% python3 -q
>>> import numpy as np
>>> import numpy.linalg as la
>>> np.set_printoptions(precision=2, suppress=True, linewidth=140, legacy="1.25")
>>> m1 = np.array([[-0.1, 1.1, -0.7, -1.1, -0.3],
...     [-0.7, 1.1, -0.1, 0.7, -0.5],
...     [0.7, -0.2, -0.7, 1.2, 0.1]])
>>> A2 = m1 / la.norm(m1, axis=1, keepdims=True)
>>> G = A2 @ A2.T
>>> round(np.degrees(np.arccos(np.clip(G[2, 1], -1, 1))), 2)
86.5
>>> la.norm(A2, axis=1)
array([1., 1., 1.])
>>> np.argwhere(np.triu(np.abs(G) > 0.95, 1))
array([], shape=(0, 2), dtype=int64)
>>> G
array([[ 1.  ,  0.27, -0.42],
       [ 0.27,  1.  ,  0.06],
       [-0.42,  0.06,  1.  ]])
>>> A2 = np.array([[0, -2, 2, 1],
...     [0, -3, 0, 1],
...     [-2, 2, -2, 0],
...     [3, -1, 3, -1],
...     [-3, 1, 0, -3]])
>>> M = A2.T @ A2
>>> M
array([[ 22, -10,  13,   6],
       [-10,  19, -11,  -7],
       [ 13, -11,  17,  -1],
       [  6,  -7,  -1,  12]])
>>> vec = np.ones(4)
>>> for _ in range(5):
...     vec = M @ vec
...     vec /= la.norm(vec)
...     print(round(vec @ M @ vec, 2))
... 
39.33
43.46
43.72
43.73
43.73
>>> vec
array([ 0.62, -0.54,  0.52,  0.22])
>>> round(la.eigvalsh(M)[-1], 2)
43.73
>>> Q, R = la.qr(M)
>>> R
array([[-28.09,  21.18, -21.75,  -9.29],
       [  0.  , -13.5 ,   4.31,   5.12],
       [  0.  ,   0.  ,  -9.39,  10.46],
       [  0.  ,   0.  ,   0.  ,   2.85]])
>>> round(abs(R[0, 0]), 2), round(float(la.norm(M[:, 0])), 2)
(28.09, 28.09)
>>> np.round(np.trace(Q @ Q.T), 2)
4.0
>>> Q.shape, R.shape
((4, 4), (4, 4))
>>> np.allclose(R.T @ R, M.T @ M)
True
>>> np.abs(np.diag(R))
array([28.09, 13.5 ,  9.39,  2.85])
>>> arr = np.load("run2.npy")
>>> arr.round(2) + 0
array([[-0.05,  0.48,  0.81,  0.09, -0.33],
       [ 0.15, -0.13, -0.3 ,  0.35, -0.86],
       [-0.59,  0.  , -0.1 , -0.72, -0.36],
       [ 0.79,  0.16, -0.03, -0.58, -0.12],
       [ 0.1 , -0.85,  0.49, -0.11, -0.07]])
>>> np.round(la.pinv(arr), 2) + 0
array([[-0.05,  0.15, -0.59,  0.79,  0.1 ],
       [ 0.48, -0.13,  0.  ,  0.16, -0.85],
       [ 0.81, -0.3 , -0.1 , -0.03,  0.49],
       [ 0.09,  0.35, -0.72, -0.58, -0.11],
       [-0.33, -0.86, -0.36, -0.12, -0.07]])
>>> la.svd(arr, compute_uv=False)
array([1., 1., 1., 1., 1.])
>>> la.norm(arr, axis=0)
array([1., 1., 1., 1., 1.])
>>> np.round(arr.T @ arr, 2) + 0
array([[1., 0., 0., 0., 0.],
       [0., 1., 0., 0., 0.],
       [0., 0., 1., 0., 0.],
       [0., 0., 0., 1., 0.],
       [0., 0., 0., 0., 1.]])
